$ python3 -q
>>> import numpy as np
>>> np.set_printoptions(suppress=True, linewidth=160)
>>> feats = np.array([[0, -3, -1, 5, -3, 7, -9],
...     [3, 0, -7, -3, 1, -1, 7],
...     [1, 7, 0, -6, 5, 4, 3],
...     [-5, 3, 6, 0, 6, -5, -3],
...     [3, -1, -5, -6, 0, 3, -7],
...     [-7, 1, -4, 5, -3, 0, 2],
...     [9, -7, -3, 3, 7, -2, 0]])
>>> feats
array([[ 0, -3, -1,  5, -3,  7, -9],
       [ 3,  0, -7, -3,  1, -1,  7],
       [ 1,  7,  0, -6,  5,  4,  3],
       [-5,  3,  6,  0,  6, -5, -3],
       [ 3, -1, -5, -6,  0,  3, -7],
       [-7,  1, -4,  5, -3,  0,  2],
       [ 9, -7, -3,  3,  7, -2,  0]])
>>> # antisymmetric, zero diagonal
>>> f = np.array([1, 6])
>>> np.cross(feats[3, :3], feats[0, :3])
array([15, -5, 15])
>>> np.correlate(feats[3], feats[0], "full")
array([ 45, -62, -18,   8, -52, 129, -41,   6, -22, -28,  18,   9,   0])
>>> np.array([np.convolve(row, f, "same") for row in feats])
array([[  0,  -3, -19,  -1,  27, -11,  33],
       [  3,  18,  -7, -45, -17,   5,   1],
       [  1,  13,  42,  -6, -31,  34,  27],
       [ -5, -27,  24,  36,   6,  31, -33],
       [  3,  17, -11, -36, -36,   3,  11],
       [ -7, -41,   2, -19,  27, -18,   2],
       [  9,  47, -45, -15,  25,  40, -12]])
>>> np.polyval(f, feats[3])
array([ 1,  9, 12,  6, 12,  1,  3])
>>> M2 = feats / np.sqrt((feats ** 2).mean(axis=1, keepdims=True))
>>> np.linalg.matrix_rank(feats - feats.mean(axis=1, keepdims=True))
np.int64(6)
>>> M2[3].round(2)
array([-1.12,  0.67,  1.34,  0.  ,  1.34, -1.12, -0.67])
>>> rk = np.linalg.matrix_rank(feats)
>>> rk
np.int64(6)
>>> null = np.linalg.svd(feats)[2][rk:].T
>>> np.allclose(feats @ null, 0)
True
>>> np.round(null[:, 0] / null[np.abs(null[:, 0]).round(6).argmax(), 0], 2)
array([ 0.67,  1.  , -0.23,  0.49, -0.32, -0.53, -0.34])
>>> [int(np.linalg.matrix_rank(np.delete(feats, i, axis=0))) for i in range(7)]
[6, 6, 6, 6, 6, 6, 6]
>>> np.linalg.matrix_rank(feats.T @ feats), np.linalg.matrix_rank(feats @ feats.T)
(np.int64(6), np.int64(6))
>>> U, sv, Vt = np.linalg.svd(feats)
>>> vecs = Vt[:(sv > 1e-8).sum()]
>>> rng = np.random.default_rng(78)
>>> x = feats[5] + -3 * feats[6] + rng.integers(2) * np.eye(7)[0]
>>> x
array([-33.,  22.,   5.,  -4., -24.,   6.,   2.])
>>> round(float(np.linalg.norm(x - vecs.T @ vecs @ x)), 2)
0.45
>>> np.allclose(vecs.T @ vecs @ x, x)
False
>>> np.round(np.diag(vecs.T @ vecs), 2)
array([0.8 , 0.55, 0.98, 0.89, 0.95, 0.88, 0.95])
>>> U, sv, Vt = np.linalg.svd(feats, full_matrices=False)
>>> np.round(Vt @ Vt.T, 2) + 0
array([[1., 0., 0., 0., 0., 0., 0.],
       [0., 1., 0., 0., 0., 0., 0.],
       [0., 0., 1., 0., 0., 0., 0.],
       [0., 0., 0., 1., 0., 0., 0.],
       [0., 0., 0., 0., 1., 0., 0.],
       [0., 0., 0., 0., 0., 1., 0.],
       [0., 0., 0., 0., 0., 0., 1.]])
>>> (sv > 1e-8).sum()
np.int64(6)
>>> np.allclose(U * sv @ Vt, feats)
True
>>> np.round(U.T @ feats @ Vt.T, 2) + 0
array([[16.9 ,  0.  ,  0.  ,  0.  ,  0.  ,  0.  ,  0.  ],
       [ 0.  , 16.9 ,  0.  ,  0.  ,  0.  ,  0.  ,  0.  ],
       [ 0.  ,  0.  , 13.18,  0.  ,  0.  ,  0.  ,  0.  ],
       [ 0.  ,  0.  ,  0.  , 13.18,  0.  ,  0.  ,  0.  ],
       [ 0.  ,  0.  ,  0.  ,  0.  ,  6.46,  0.  ,  0.  ],
       [ 0.  ,  0.  ,  0.  ,  0.  ,  0.  ,  6.46,  0.  ],
       [ 0.  ,  0.  ,  0.  ,  0.  ,  0.  ,  0.  ,  0.  ]])
>>> np.round(np.sqrt((sv ** 2).sum()), 2), np.round(np.linalg.norm(feats), 2)
(np.float64(31.65), np.float64(31.65))
